$ python -q
>>> import numpy as np
>>> np.set_printoptions(precision=2, suppress=True, linewidth=200, floatmode="fixed")
>>> F = np.load("run0.npy")
>>> print(F)
[[  5   6   7   8   9  10  11  12  13  14  15  16]
 [ 17  18  19  20  21  22  23  24  25  26  27  28]
 [ 29  30  31  32  33  34  35  36  37  38  39  40]
 [ 41  42  43  44  45  46  47  48  49  50  51  52]
 [ 53  54  55  56  57  58  59  60  61  62  63  64]
 [ 65  66  67  68  69  70  71  72  73  74  75  76]
 [ 77  78  79  80  81  82  83  84  85  86  87  88]
 [ 89  90  91  92  93  94  95  96  97  98  99 100]
 [101 102 103 104 105 106 107 108 109 110 111 112]
 [113 114 115 116 117 118 119 120 121 122 123 124]
 [125 126 127 128 129 130 131 132 133 134 135 136]
 [137 138 139 140 141 142 143 144 145 146 147 148]
 [149 150 151 152 153 154 155 156 157 158 159 160]]
>>> print(np.linalg.lstsq(F[:-1].T, F[-1])[2])
2
>>> print(np.allclose(F[:-1].T @ np.linalg.lstsq(F[:-1].T, F[-1])[0], F[-1]))
True
>>> print(np.abs(np.diag(np.linalg.qr(F)[1])) > 1e-9)
[ True  True False False False False False False False False False False]
>>> print(np.unique(F.round(6), axis=0).shape)
(13, 12)
>>> data = np.load("block6.npy")
>>> print(data)
[[ 6 -6 -3 -4  4  2]
 [ 0 -6  3  0  4 -2]
 [ 6  0 -6 -4  0  4]
 [ 8 -8 -4  4 -4 -2]
 [ 0 -8  4  0 -4  2]
 [ 8  0 -8  4  0 -4]]
>>> print(data[5] @ data[0])
48
>>> print(np.round(np.linalg.norm(data) ** 2 / np.linalg.norm(data, 2) ** 2, 2))
1.97
>>> print(round(float(np.linalg.norm(data[5] - data[0])), 2))
13.45
>>> print(round(float(np.linalg.norm(data, "nuc")), 2))
51.09
>>> print(np.round(np.linalg.norm(data, 2), 2))
19.2
>>> print(np.linalg.norm(data, axis=1))
[10.82  8.06 10.20 13.42 10.00 12.65]
>>> r = np.linalg.matrix_rank(data)
>>> print(r)
4
>>> N = np.linalg.svd(data)[2][r:].T
>>> print(np.round(N @ N.T, 2) + 0)
[[0.44 0.22 0.44 0.00 0.00 0.00]
 [0.22 0.11 0.22 0.00 0.00 0.00]
 [0.44 0.22 0.44 0.00 0.00 0.00]
 [0.00 0.00 0.00 0.44 0.22 0.44]
 [0.00 0.00 0.00 0.22 0.11 0.22]
 [0.00 0.00 0.00 0.44 0.22 0.44]]
>>> print([int(np.linalg.matrix_rank(np.delete(data, i, axis=0))) for i in range(6)])
[4, 4, 4, 4, 4, 4]
>>> print([int(np.linalg.matrix_rank(data[:, :j + 1])) for j in range(6)])
[1, 2, 2, 3, 4, 4]
>>> print([int(np.linalg.matrix_rank(data[:i])) for i in range(1, len(data) + 1)])
[1, 2, 2, 3, 4, 4]
>>> Y = data / np.sqrt((data ** 2).mean(axis=1, keepdims=True))
>>> print(np.linalg.matrix_rank(data - data.mean(axis=1, keepdims=True)))
4
>>> print(Y[3])
[ 1.46 -1.46 -0.73  0.73 -0.73 -0.37]
>>> print(data - data.mean(axis=1, keepdims=True))
[[ 6.17 -5.83 -2.83 -3.83  4.17  2.17]
 [ 0.17 -5.83  3.17  0.17  4.17 -1.83]
 [ 6.00  0.00 -6.00 -4.00  0.00  4.00]
 [ 9.00 -7.00 -3.00  5.00 -3.00 -1.00]
 [ 1.00 -7.00  5.00  1.00 -3.00  3.00]
 [ 8.00  0.00 -8.00  4.00  0.00 -4.00]]
>>> print(np.linalg.norm(Y, axis=1))
[2.45 2.45 2.45 2.45 2.45 2.45]
>>> K = np.array([[-2.25, 2.0, 0.5, 3.5, 2.75, 0.75],
...     [0.45, -0.4, -0.1, -0.7, -0.55, -0.15],
...     [-0.72, 0.64, 0.16, 1.12, 0.88, 0.24],
...     [-0.27, 0.24, 0.06, 0.42, 0.33, 0.09]])
>>> # rows and columns are dependent
>>> blk = np.stack([K, 4 * K, K[::-1]])
>>> print(np.linalg.matrix_rank(blk))
[1 1 1]
>>> print(np.linalg.matrix_rank(blk.reshape(3, -1)))
2
>>> x0 = np.array([-2, -1, 2, -2, 2, -1])
>>> print((K @ x0).argmax())
0
>>> print(np.sign((K @ x0).round(6)))
[ 1.00 -1.00  1.00  1.00]
>>> left, sig, Vt = np.linalg.svd(K)
>>> V = Vt[:(sig > 1e-8).sum()]
>>> rng = np.random.default_rng(70945)
>>> x0 = K[3] + -1 * K[0] + rng.integers(2) * np.eye(6)[1]
>>> print(x0)
[ 1.98 -0.76 -0.44 -3.08 -2.42 -0.66]
>>> print(np.allclose(V.T @ V @ x0, x0))
False
>>> feats = np.load("arr.npy")
>>> print(feats)
[[2 0 0 2 0 0 0 0 0 0]
 [0 2 1 0 2 0 0 0 2 0]
 [0 2 3 0 0 0 0 0 2 0]
 [3 0 0 0 0 0 0 2 0 0]
 [0 0 0 0 2 0 0 0 1 0]
 [2 0 0 2 0 0 0 3 0 0]
 [0 0 0 0 0 0 2 0 0 3]
 [0 0 0 3 0 1 0 2 0 0]
 [0 0 1 0 0 0 0 0 3 0]
 [0 0 0 0 0 0 1 0 0 1]]
>>> # 3 blocks once reordered
>>> print(np.sort(np.linalg.eigvals(feats).real))
[-2.71 -0.58 -0.30  0.76  2.00  2.00  2.27  3.30  5.02  5.24]
>>> print(np.round(np.linalg.det(feats), 2))
-360.0
>>> print(np.linalg.matrix_rank(data))
4
>>> print(np.abs(data).max())
8
>>> print(round(float(np.linalg.norm(data)), 2))
26.94
>>> print(data.mean(axis=0))
[ 4.67 -4.67 -2.33  0.00  0.00  0.00]
>>> print(data.sum(axis=0))
[ 28 -28 -14   0   0   0]
